% python3 -q
>>> import numpy as np
>>> from numpy import linalg as LA
>>> np.set_printoptions(precision=3, suppress=True, linewidth=160)
>>> def rd(a):
...     return np.round(a, 3) + 0
... 
>>> F = np.loadtxt("block2.csv", delimiter=",")
>>> F
array([[ 2.7  ,  0.   , -0.063],
       [ 1.3  ,  0.1  ,  0.286],
       [ 2.8  , -1.3  , -2.619],
       [ 0.   , -0.5  , -0.989],
       [ 0.5  , -3.9  , -7.833],
       [-1.3  , -0.8  , -1.572],
       [ 2.   , -0.6  , -1.268],
       [ 0.7  ,  1.8  ,  3.535],
       [-2.   ,  0.3  ,  0.589],
       [-1.   ,  0.8  ,  1.58 ],
       [-0.1  ,  0.2  ,  0.394],
       [-0.3  , -0.4  , -0.801],
       [ 0.8  ,  0.9  ,  1.833],
       [ 1.4  ,  2.   ,  3.942],
       [-0.7  , -0.1  , -0.198],
       [ 0.3  , -0.9  , -1.813],
       [ 1.3  , -0.8  , -1.49 ]])
>>> Ac = (F - F.mean(axis=0)) / F.std(axis=0)
>>> np.argwhere(np.abs(Ac) > 2)
array([[4, 1],
       [4, 2]])
>>> rd(Ac.std(axis=0))
array([1., 1., 1.])
>>> coef = LA.lstsq(np.delete(Ac, 0, axis=1), Ac[:, 0])[0]
>>> rd(1 - np.var(Ac[:, 0] - np.delete(Ac, 0, axis=1) @ coef))
np.float64(0.035)
>>> rd(coef)
array([ 9.358, -9.423])
>>> np.abs(coef).argmax()
np.int64(1)
>>> B = F / np.sqrt((F ** 2).mean(axis=1, keepdims=True))
>>> rd(B[10])
array([-0.382,  0.765,  1.506])
>>> LA.matrix_rank(B) == LA.matrix_rank(F)
np.True_
>>> f = np.array([7, -7])
>>> rd(np.polyval(f, F[1]))
array([ 2.1  , -6.3  , -4.998])
>>> rd(np.cross(F[1, :3], F[8, :3]))
array([-0.027, -1.338,  0.59 ])
>>> vec = np.array([0, 1, 0])
>>> h1 = np.maximum(F @ vec, 0)
>>> np.flatnonzero(h1 > 1e-9)
array([ 1,  7,  8,  9, 10, 12, 13])
>>> F * (h1 > 1e-9)[:, None]
array([[ 0.   ,  0.   , -0.   ],
       [ 1.3  ,  0.1  ,  0.286],
       [ 0.   , -0.   , -0.   ],
       [ 0.   , -0.   , -0.   ],
       [ 0.   , -0.   , -0.   ],
       [-0.   , -0.   , -0.   ],
       [ 0.   , -0.   , -0.   ],
       [ 0.7  ,  1.8  ,  3.535],
       [-2.   ,  0.3  ,  0.589],
       [-1.   ,  0.8  ,  1.58 ],
       [-0.1  ,  0.2  ,  0.394],
       [-0.   , -0.   , -0.   ],
       [ 0.8  ,  0.9  ,  1.833],
       [ 1.4  ,  2.   ,  3.942],
       [-0.   , -0.   , -0.   ],
       [ 0.   , -0.   , -0.   ],
       [ 0.   , -0.   , -0.   ]])
>>> rd(np.maximum(F @ (3 * vec), 0))
array([0. , 0.3, 0. , 0. , 0. , 0. , 0. , 5.4, 0.9, 2.4, 0.6, 0. , 2.7, 6. , 0. , 0. , 0. ])
>>> rd(np.tanh(F @ vec))
array([ 0.   ,  0.1  , -0.862, -0.462, -0.999, -0.664, -0.537,  0.947,  0.291,  0.664,  0.197, -0.38 ,  0.716,  0.964, -0.1  , -0.716, -0.664])
>>> h1
array([0. , 0.1, 0. , 0. , 0. , 0. , 0. , 1.8, 0.3, 0.8, 0.2, 0. , 0.9, 2. , 0. , 0. , 0. ])
>>> data = np.loadtxt("arr.csv", delimiter=",")
>>> data
array([[ 13.65 ,   2.604,  14.336],
       [ 11.276,  21.677,  -5.848],
       [ 38.293, -22.275,  -3.081],
       [-54.869, -27.971,  -0.468],
       [-28.282,  -6.253,   2.133],
       [ -6.081, -11.975, -18.399],
       [-45.416,  -3.712,  -3.599],
       [ 16.307,  12.477,   6.319],
       [ 14.536,   0.758,   2.949],
       [ 11.226,  45.334, -20.678],
       [  1.894,   1.02 ,  -2.819],
       [ 16.421,  10.561,  -7.846],
       [  5.872,   4.996, -10.236],
       [ 49.205,  -0.138,  -0.089],
       [ 36.906,  -7.123,  -0.448],
       [ -8.38 ,  -8.065,  -6.774]])
>>> C = data[[0, 1]].astype(float)
>>> for _ in range(5):
...     z = LA.norm(data[:, None] - C, axis=-1).argmin(axis=1)
...     C = np.array([data[z == j].mean(axis=0) for j in range(2)])
... 
>>> z
array([1, 1, 1, 0, 0, 0, 0, 1, 1, 1, 1, 1, 1, 1, 1, 0])
>>> np.abs(C[1] - C[0]).argmax()
np.int64(0)
>>> rd(C)
array([[-28.606, -11.595,  -5.421],
       [ 19.599,   6.354,  -2.495]])
>>> np.bincount(z)
array([ 5, 11])
>>> Ac = data - data.mean(axis=0)
>>> Uu, sigma, vt = LA.svd(Ac, full_matrices=False)
>>> np.searchsorted(np.cumsum(sigma ** 2) / (sigma ** 2).sum(), 0.9) + 1
np.int64(2)
>>> np.abs(Uu[:, 0]).argmax()
np.int64(3)
>>> rd(sigma ** 2 / (sigma ** 2).sum())
array([0.716, 0.231, 0.053])
>>> rd(sigma)
array([112.416,  63.818,  30.634])
>>> LA.matrix_rank(Ac)
np.int64(3)
>>> (np.sign(Uu[:, 0]) == np.sign(Uu[0, 0])).astype(int)
array([1, 1, 1, 0, 0, 0, 0, 1, 1, 1, 0, 1, 1, 1, 1, 0])
>>> rd((sigma ** 2).sum() ** 2 / (sigma ** 4).sum())
np.float64(1.758)
>>> dist = LA.norm(data[:, None] - data[None], axis=-1)
>>> np.flatnonzero(dist[1] < dist.mean() / 2)
array([ 1,  7, 11, 12])
>>> dist.mean(axis=1).argmax()
np.int64(3)
>>> np.unravel_index(dist.round(6).argmax(), dist.shape)
(np.int64(3), np.int64(13))
>>> f, v = data[14], data[1]
>>> rd(f @ f)
np.float64(1412.991)
>>> rd(f @ v)
np.float64(264.367)
>>> p = (f @ v) / (f @ f) * f
>>> rd(LA.norm(f + v) ** 2 + LA.norm(f - v) ** 2)
np.float64(4088.461)
>>> rd(v - p)
array([ 4.371, 23.01 , -5.764])
>>> rd((v - p) @ f)
np.float64(0.0)
>>> LA.matrix_rank(np.outer(f, v))
np.int64(1)
>>> B = data / np.sqrt((data ** 2).mean(axis=1, keepdims=True))
>>> LA.matrix_rank(data - data.mean(axis=1, keepdims=True))
np.int64(2)
>>> LA.matrix_rank(B) == LA.matrix_rank(data)
np.True_
>>> feats = np.load("w.npy")
>>> feats
array([[-2.974, -0.965,  2.023,  2.027],
       [-1.982, -0.989, -0.001, -0.002],
       [ 2.009,  2.016,  4.015,  3.992]])
>>> LA.matrix_rank(feats, rtol=0.1)
np.int64(2)
>>> [round(float(x), 3) for x in LA.svd(feats, compute_uv=False)[:3]]
[6.577, 4.447, 0.006]
>>> def softmax(z):
...     e = np.exp(z - z.max(axis=-1, keepdims=True))
...     return e / e.sum(axis=-1, keepdims=True)
... 
>>> softmax(feats).sum(axis=1)
array([1., 1., 1.])
>>> rd(softmax(10 * feats[1]))
array([0.   , 0.   , 0.502, 0.497])
>>> att = feats @ feats.T / np.sqrt(4)
>>> softmax(att).round(6).argmax(axis=1)
array([0, 0, 2])
>>> rd(softmax(att)[1] @ feats)
array([-2.695, -0.968,  1.469,  1.472])
>>> rd(softmax(att + np.triu(np.full(att.shape, -np.inf), 1)))
array([[1.   , 0.   , 0.   ],
       [0.725, 0.275, 0.   ],
       [0.   , 0.   , 1.   ]])
>>> Uu, sigma, vt = LA.svd(feats, full_matrices=False)
>>> np.allclose(Uu * sigma @ vt, feats)
True
>>> Uu.shape, sigma.shape, vt.shape
((3, 3), (3,), (3, 4))
>>> (sigma > 1e-8).sum()
np.int64(3)
>>> rd(sigma / sigma[0])
array([1.   , 0.676, 0.001])
>>> rd(np.abs(vt[0]))
array([0.191, 0.265, 0.67 , 0.667])
>>> rd(np.cumsum(sigma ** 2) / np.sum(sigma ** 2))
array([0.686, 1.   , 1.   ])
